In [1]: import numpy as np

In [2]: np.set_printoptions(precision=2, suppress=True, linewidth=120, floatmode="fixed")

In [3]: data = np.loadtxt("test0.csv", delimiter=",")

In [4]: data
Out[4]: 
array([[-1.00, -1.00, -4.00,  5.00, -2.00, -1.00, -2.00,  5.00, -1.00,  1.00,  5.00, -1.00],
       [ 3.00, -4.00,  3.00,  5.00,  4.00, -4.00, -5.00, -1.00, -3.00, -1.00,  1.00,  3.00],
       [ 4.00,  0.00, -2.00,  1.00, -4.00,  3.00,  2.00, -4.00, -5.00,  3.00, -1.00,  4.00],
       [ 1.00, -1.00,  4.00,  5.00, -2.00, -4.00, -1.00,  5.00, -3.00, -1.00, -2.00,  4.00],
       [ 0.00,  0.00, -5.00, -3.00, -5.00,  2.00, -2.00,  2.00,  5.00, -1.00,  1.00, -1.00],
       [-4.00, -3.00,  2.00,  2.00,  0.00,  5.00,  2.00, -4.00,  3.00, -3.00,  3.00,  2.00],
       [ 5.00,  3.00,  5.00,  5.00, -3.00,  0.00, -5.00,  3.00, -4.00, -5.00,  3.00,  0.00],
       [ 3.00,  1.00,  4.00, -2.00,  4.00, -5.00,  0.00,  2.00, -3.00,  0.00, -5.00,  5.00],
       [ 5.00,  0.00, -3.00, -3.00, -5.00,  1.00, -4.00, -3.00, -3.00,  1.00,  1.00, -3.00],
       [ 4.00, -2.00, -5.00,  3.00, -2.00, -4.00,  1.00,  5.00, -2.00,  1.00,  5.00,  5.00],
       [-4.00, -4.00, -3.00, -2.00, -3.00, -4.00, -1.00, -2.00,  0.00,  4.00, -1.00,  5.00],
       [ 4.00, -5.00,  1.00, -3.00,  4.00,  2.00,  0.00, -2.00,  5.00, -3.00, -2.00, -4.00]])

In [5]: M2 = data / np.sqrt((data ** 2).mean(axis=1, keepdims=True))

In [6]: np.linalg.matrix_rank(M2) == np.linalg.matrix_rank(data)
Out[6]: np.True_

In [7]: np.linalg.matrix_rank(data - data.mean(axis=1, keepdims=True))
Out[7]: np.int64(11)

In [8]: rng = np.random.default_rng(71143)

In [9]: M2 = data + rng.integers(-2, 3, (12, 11)) @ rng.integers(-2, 3, (11, 12))

In [10]: M2
Out[10]: 
array([[  4.00,  -7.00,   0.00, -18.00,  -7.00,   6.00,   1.00,  -6.00,  10.00,  13.00,  -5.00,  -7.00],
       [ 16.00, -11.00,   8.00,  -5.00,   9.00,  -1.00,  -5.00, -10.00,   1.00,   0.00,  -6.00,  11.00],
       [ -2.00,   3.00,   0.00,   2.00,   1.00,   2.00,  14.00,  -2.00,  -8.00,  -5.00,   0.00,  -6.00],
       [ -7.00,  -4.00,   6.00,   9.00, -11.00,  -2.00,   9.00,   1.00,  -7.00,  -4.00,  -2.00,   0.00],
       [-10.00,  -7.00,   2.00, -21.00, -24.00,  26.00,  10.00,  -6.00,  21.00,   0.00,   1.00,   8.00],
       [ -5.00,  -7.00,  -4.00,  12.00,   2.00,   7.00,   9.00,  -2.00,   2.00, -10.00,   7.00,   4.00],
       [  7.00,   4.00,  10.00,  -2.00, -14.00,   1.00,  -4.00,  -2.00,  -8.00,   4.00,   5.00,   1.00],
       [ -2.00,   0.00,   4.00,  -9.00,  -4.00,   7.00,  -1.00,  -9.00,  -4.00,   0.00,  -4.00,  -5.00],
       [  9.00,   1.00,   4.00, -11.00,  -9.00,  10.00,   1.00,   5.00,   1.00,  -2.00,   9.00,   4.00],
       [ -1.00,  -8.00,  -5.00,  10.00,   5.00, -19.00,   4.00,  -1.00,  -2.00,  -1.00,  -7.00,   0.00],
       [ -1.00,  -3.00,   9.00,  -6.00, -11.00,  -3.00,  -3.00,  -9.00,  -4.00,  -1.00,  -7.00,   9.00],
       [ -3.00,  -7.00,   4.00,  -5.00,   3.00,   1.00,   5.00,   2.00,  10.00,  -5.00,  -6.00, -10.00]])

In [11]: np.linalg.matrix_rank(M2 - data, tol=1e-8)
Out[11]: np.int64(11)
